$ ipython --no-banner

In [1]: import numpy as np

In [2]: from numpy import linalg as LA

In [3]: np.set_printoptions(precision=2, suppress=True, linewidth=140, floatmode="fixed")

In [4]: m1 = np.array([[0, 0, 0, 0], [0, 1, 1, 2], [0, 1, 1, 2], [0, 2, 2, 4]])

In [5]: m1
Out[5]: 
array([[0, 0, 0, 0],
       [0, 1, 1, 2],
       [0, 1, 1, 2],
       [0, 2, 2, 4]])

In [6]: # column 2 repeats column 1

In [7]: np.allclose(m1[:-1].T @ LA.lstsq(m1[:-1].T, m1[-1])[0], m1[-1])
Out[7]: True

In [8]: LA.lstsq(m1[:-1].T, m1[-1])[2]
Out[8]: np.int32(1)

In [9]: np.unique(m1.round(6), axis=0).shape
Out[9]: (3, 4)

In [10]: B = np.array([[2, -2], [3, 3]])

In [11]: W2 = np.array([[4, 4], [1, -2]])

In [12]: W0 = np.block([[B, np.zeros((2, 2))], [np.zeros((2, 2)), W2]])

In [13]: W0
Out[13]: 
array([[ 2.00, -2.00,  0.00,  0.00],
       [ 3.00,  3.00,  0.00,  0.00],
       [ 0.00,  0.00,  4.00,  4.00],
       [ 0.00,  0.00,  1.00, -2.00]])

In [14]: # 2 groups of indices that never mix

In [15]: T = np.stack([W0, 4 * W0, W0[::-1]])

In [16]: (T @ W0.T).shape
Out[16]: (3, 4, 4)

In [17]: rng = np.random.default_rng(60243)

In [18]: z = rng.permutation(4)

In [19]: z
Out[19]: array([1, 3, 2, 0])

In [20]: B = W0[z][:, z]

In [21]: np.diag(B)
Out[21]: array([ 3.00, -2.00,  4.00,  2.00])

In [22]: np.trace(B)
Out[22]: np.float64(7.0)

In [23]: np.round(LA.det(B), 2), round(float(LA.det(W0[z])), 2)
Out[23]: (np.float64(-144.0), -144.0)

In [24]: np.sort(np.abs(LA.eigvals(B)))
Out[24]: array([2.61, 3.46, 3.46, 4.61])

In [25]: q = W0.astype(float).copy()

In [26]: for j in range(4):
    ...:     q[:, j] -= q[:, :j] @ (q[:, :j].T @ q[:, j])
    ...:     q[:, j] /= LA.norm(q[:, j])
    ...: 

In [27]: np.round(q.T @ W0, 2) + 0
Out[27]: 
array([[3.61, 1.39, 0.00, 0.00],
       [0.00, 3.33, 0.00, 0.00],
       [0.00, 0.00, 4.12, 3.40],
       [0.00, 0.00, 0.00, 2.91]])

In [28]: q
Out[28]: 
array([[ 0.55, -0.83,  0.00,  0.00],
       [ 0.83,  0.55,  0.00,  0.00],
       [ 0.00,  0.00,  0.97,  0.24],
       [ 0.00,  0.00,  0.24, -0.97]])

In [29]: np.round(q.T @ q, 2) + 0
Out[29]: 
array([[1.00, 0.00, 0.00, 0.00],
       [0.00, 1.00, 0.00, 0.00],
       [0.00, 0.00, 1.00, 0.00],
       [0.00, 0.00, 0.00, 1.00]])

In [30]: f = np.array([2, 3, 1, 2])

In [31]: B = W0 + np.outer(f, np.eye(4)[2])

In [32]: LA.matrix_rank(LA.inv(B) - LA.inv(W0), tol=1e-8)
Out[32]: np.int64(1)

In [33]: LA.matrix_rank(B - W0)
Out[33]: np.int64(1)

In [34]: round(LA.det(B) / LA.det(W0), 2), round(float(1 + LA.solve(W0, f)[2]), 2)
Out[34]: (np.float64(1.83), 1.83)

In [35]: E = np.loadtxt("test14.csv", delimiter=",")

In [36]: E.round(2) + 0
Out[36]: 
array([[ 0.99,  0.00, -0.07,  0.03],
       [ 0.00,  1.00,  0.01,  0.00],
       [-0.07,  0.01,  0.12,  0.31],
       [ 0.03,  0.00,  0.31,  0.89]])

In [37]: np.round(np.trace(E), 2)
Out[37]: np.float64(3.0)

In [38]: round(LA.det(E), 2)
Out[38]: np.float64(-0.0)

In [39]: assert E == E.T
Traceback (most recent call last):
  Cell In[39], line 1
    assert E == E.T
ValueError: The truth value of an array with more than one element is ambiguous. Use a.any() or a.all()


In [40]: round(float(np.abs(LA.eigvals(E)).max()), 2)
Out[40]: 1.0

In [41]: np.allclose(E, E.T)
Out[41]: True

In [42]: np.round(LA.matrix_power(E, 4), 2) + 0
Out[42]: 
array([[ 0.99,  0.00, -0.07,  0.03],
       [ 0.00,  1.00,  0.01,  0.00],
       [-0.07,  0.01,  0.12,  0.31],
       [ 0.03,  0.00,  0.31,  0.89]])

In [43]: w, vecs = LA.eigh(E)

In [44]: vec = np.array([2, 3, 3, -3])

In [45]: round(float(vec @ E @ vec), 2)
Out[45]: 15.42

In [46]: LA.eigvalsh(E[1:, 1:])
Out[46]: array([0.01, 1.00, 1.00])

In [47]: round(np.abs(E).sum(axis=1).max(), 2), np.round(np.abs(w).max(), 2)
Out[47]: (np.float64(1.23), np.float64(1.0))

In [48]: np.round(vec @ E @ vec / (vec @ vec), 2), np.round(w[0], 2), np.round(w[-1], 2)
Out[48]: (np.float64(0.5), np.float64(-0.0), np.float64(1.0))

In [49]: np.round(np.poly(E), 2) + 0
Out[49]: array([ 1.00, -3.00,  3.00, -1.00,  0.00])

In [50]: np.round(LA.det(E[::-1]), 2)
Out[50]: np.float64(-0.0)

In [51]: np.round(np.kron(np.eye(2, dtype=int), E), 2) + 0
Out[51]: 
array([[ 0.99,  0.00, -0.07,  0.03,  0.00,  0.00,  0.00,  0.00],
       [ 0.00,  1.00,  0.01,  0.00,  0.00,  0.00,  0.00,  0.00],
       [-0.07,  0.01,  0.12,  0.31,  0.00,  0.00,  0.00,  0.00],
       [ 0.03,  0.00,  0.31,  0.89,  0.00,  0.00,  0.00,  0.00],
       [ 0.00,  0.00,  0.00,  0.00,  0.99,  0.00, -0.07,  0.03],
       [ 0.00,  0.00,  0.00,  0.00,  0.00,  1.00,  0.01,  0.00],
       [ 0.00,  0.00,  0.00,  0.00, -0.07,  0.01,  0.12,  0.31],
       [ 0.00,  0.00,  0.00,  0.00,  0.03,  0.00,  0.31,  0.89]])

In [52]: data = np.load("layer7.npy")

In [53]: data
Out[53]: 
array([[4, 0, 0, 0],
       [4, 5, 0, 0],
       [6, 5, 4, 0],
       [1, 6, 8, 7]])

In [54]: # triangular: eigenvalues sit on the diagonal

In [55]: z = rng.permutation(4)

In [56]: z
Out[56]: array([3, 1, 0, 2])

In [57]: B = data[z][:, z]

In [58]: np.allclose(B, data)
Out[58]: False

In [59]: np.trace(B)
Out[59]: np.int64(20)

In [60]: proj = np.triu(np.array([[1, -2, -1, 0], [2, 2, 1, 2], [-2, 0, -2, -3], [3, 3, 1, -1]]), 1) + np.eye(4)

In [61]: B = proj @ data @ LA.inv(proj)

In [62]: proj @ data - data @ proj
Out[62]: 
array([[-14.00,  -7.00,   0.00,   0.00],
       [  8.00,  25.00,  19.00,   4.00],
       [ -3.00,  -6.00, -23.00, -19.00],
       [  0.00,   2.00,  -5.00,  12.00]])

In [63]: np.trace(B), np.trace(data)
Out[63]: (np.float64(20.0), np.int64(20))

In [64]: q, vecs = LA.qr(data[:, :1])[0], LA.qr(data[:, 1:])[0]

In [65]: sigma = LA.svd(q.T @ vecs, compute_uv=False)

In [66]: np.degrees(np.arccos(sigma.clip(0, 1)))
Out[66]: array([28.79])

In [67]: sigma
Out[67]: array([0.88])

In [68]: np.round(LA.det(data.T), 2)
Out[68]: np.float64(560.0)

In [69]: LA.eigvals(data)
Out[69]: array([7.00, 4.00, 5.00, 4.00])

In [70]: np.poly(data)
Out[70]: array([   1.00,  -20.00,  147.00, -472.00,  560.00])

In [71]: np.einsum("ii->", data)
Out[71]: np.int64(20)
